$ python -q
>>> import numpy as np
>>> from numpy import linalg as LA
>>> np.set_printoptions(precision=2, suppress=True, linewidth=200)
>>> rnd = lambda a: np.round(a, 2) + 0
>>> A = np.loadtxt("run9.csv", delimiter=",")
>>> print(A)
[[-7. -6. -7. -6. -7. -6.]
 [ 2. -4.  2. -4.  2. -4.]
 [-6. -8. -6. -8. -6. -8.]
 [-7. -6. -7. -6. -7. -6.]
 [ 2. -4.  2. -4.  2. -4.]
 [-6. -8. -6. -8. -6. -8.]]
>>> out = A / LA.norm(A, axis=1, keepdims=True)
>>> C2 = out @ out.T
>>> print(rnd(LA.norm(out, axis=1)))
[1. 1. 1. 1. 1. 1.]
>>> print(rnd(C2[3]))
[1.   0.24 0.98 1.   0.24 0.98]
>>> print((np.abs(C2) > 0.9).astype(int))
[[1 0 1 1 0 1]
 [0 1 0 0 1 0]
 [1 0 1 1 0 1]
 [1 0 1 1 0 1]
 [0 1 0 0 1 0]
 [1 0 1 1 0 1]]
>>> print(rnd(np.degrees(np.arccos(np.clip(C2[3, 4], -1, 1)))))
75.96
>>> print(rnd(C2))
[[1.   0.24 0.98 1.   0.24 0.98]
 [0.24 1.   0.45 0.24 1.   0.45]
 [0.98 0.45 1.   0.98 0.45 1.  ]
 [1.   0.24 0.98 1.   0.24 0.98]
 [0.24 1.   0.45 0.24 1.   0.45]
 [0.98 0.45 1.   0.98 0.45 1.  ]]
>>> print((C2 - 2 * np.eye(6)).round(6).argmax(axis=1))
[3 4 5 0 1 2]
>>> out = A[0, 0] * A[1:] - np.outer(A[1:, 0], A[0])
>>> print(out)
[[ 0. 40.  0. 40.  0. 40.]
 [ 0. 20.  0. 20.  0. 20.]
 [ 0.  0.  0.  0.  0.  0.]
 [ 0. 40.  0. 40.  0. 40.]
 [ 0. 20.  0. 20.  0. 20.]]
>>> print(rnd(A[:, 0] / A[0, 0]))
[ 1.   -0.29  0.86  1.   -0.29  0.86]
>>> print(LA.matrix_rank(out), LA.matrix_rank(A))
1 2
>>> out = A / np.sqrt((A ** 2).mean(axis=1, keepdims=True))
>>> print(LA.matrix_rank(out) == LA.matrix_rank(A))
True
>>> print(rnd(out[3]))
[-1.07 -0.92 -1.07 -0.92 -1.07 -0.92]
>>> print(rnd(LA.norm(out, axis=1)))
[2.45 2.45 2.45 2.45 2.45 2.45]
>>> print(A - A.mean(axis=1, keepdims=True))
[[-0.5  0.5 -0.5  0.5 -0.5  0.5]
 [ 3.  -3.   3.  -3.   3.  -3. ]
 [ 1.  -1.   1.  -1.   1.  -1. ]
 [-0.5  0.5 -0.5  0.5 -0.5  0.5]
 [ 3.  -3.   3.  -3.   3.  -3. ]
 [ 1.  -1.   1.  -1.   1.  -1. ]]
>>> print(LA.matrix_rank(A - A.mean(axis=1, keepdims=True)))
1
>>> th = np.radians(90)
>>> R = np.eye(6)
>>> R[1, 1] = R[4, 4] = np.cos(th)
>>> R[1, 4], R[4, 1] = -np.sin(th), np.sin(th)
>>> print(rnd(R))
[[ 1.  0.  0.  0.  0.  0.]
 [ 0.  0.  0.  0. -1.  0.]
 [ 0.  0.  1.  0.  0.  0.]
 [ 0.  0.  0.  1.  0.  0.]
 [ 0.  1.  0.  0.  0.  0.]
 [ 0.  0.  0.  0.  0.  1.]]
>>> out = A @ R.T
>>> print(rnd(LA.svd(A, compute_uv=False)), rnd(LA.svd(out, compute_uv=False)))
[33.37 10.79  0.    0.    0.    0.  ] [33.37 10.79  0.    0.    0.    0.  ]
>>> feats = np.load("layer17.npy")
>>> print(feats)
[[ 6 -4  6 -4]
 [ 2  2  2  2]
 [ 0  0 -9  6]
 [ 0  0 -3 -3]]
>>> u = np.array([2, 1, 1, 2])
>>> out = feats + np.outer(u, np.eye(4)[0])
>>> print(LA.matrix_rank(out - feats))
1
>>> print(out)
[[ 8. -4.  6. -4.]
 [ 3.  2.  2.  2.]
 [ 1.  0. -9.  6.]
 [ 2.  0. -3. -3.]]
>>> X = np.loadtxt("dump.csv", delimiter=",")
>>> print(rnd(X))
[[ 0.    0.    0.    0.  ]
 [ 0.    0.12 -0.31  0.1 ]
 [ 0.   -0.31  0.8  -0.25]
 [ 0.    0.1  -0.25  0.08]]
>>> U, sigma, Vt = LA.svd(X)
>>> print(rnd(sigma))
[1. 0. 0. 0.]
>>> print(np.argmax(sigma[:-1] / (sigma[1:] + 1e-6)) + 1)
1
>>> out = U[:, :1] @ np.diag(sigma[:1]) @ Vt[:1]
>>> print(LA.matrix_rank(out))
1
>>> print(rnd(np.abs(X - out).max()))
0.0
>>> print(rnd(LA.norm(X - out, 2)), rnd(sigma[1]))
0.0 0.0
>>> print(LA.matrix_rank(X, rtol=0.05))
1
>>> data = np.array([[2, -1, 2, 1, 0],
...     [-1, 0, -2, -2, -2],
...     [0, 0, -1, 0, -2],
...     [0, 2, 0, -1, -1],
...     [-2, 0, 2, 0, -2],
...     [0, 2, 0, 2, -1],
...     [-2, 2, 1, -2, 0]])
>>> out = data / np.sqrt((data ** 2).mean(axis=1, keepdims=True))
>>> print(LA.matrix_rank(out) == LA.matrix_rank(data))
True
>>> print(LA.matrix_rank(data - data.mean(axis=1, keepdims=True)))
4
>>> print(rnd(LA.norm(out, axis=1)))
[2.24 2.24 2.24 2.24 2.24 2.24 2.24]
>>> print(rnd(out[3]))
[ 0.    1.83  0.   -0.91 -0.91]
>>> W1 = np.array([[0, -3, -1], [-1, 1, 1], [-1, -1, 1], [2, -3, -2], [0, 1, -2]])
>>> beta = np.array([1, -3, 2])
>>> hid = np.maximum(data @ W1 + beta, 0)
>>> print((hid > 0).astype(int))
[[1 0 0]
 [0 1 1]
 [1 0 1]
 [0 1 1]
 [0 0 1]
 [1 0 1]
 [0 1 1]]
>>> print(rnd((hid > 0).mean(axis=0)))
[0.43 0.43 0.86]
>>> W2 = np.array([[-4, 3], [5, 7], [0, 9]])
>>> print(W1 @ W2)
[[-15 -30]
 [  9  13]
 [ -1  -1]
 [-23 -33]
 [  5 -11]]
>>> print((hid @ W2).round(6).argmax(axis=1))
[1 1 1 1 1 1 1]
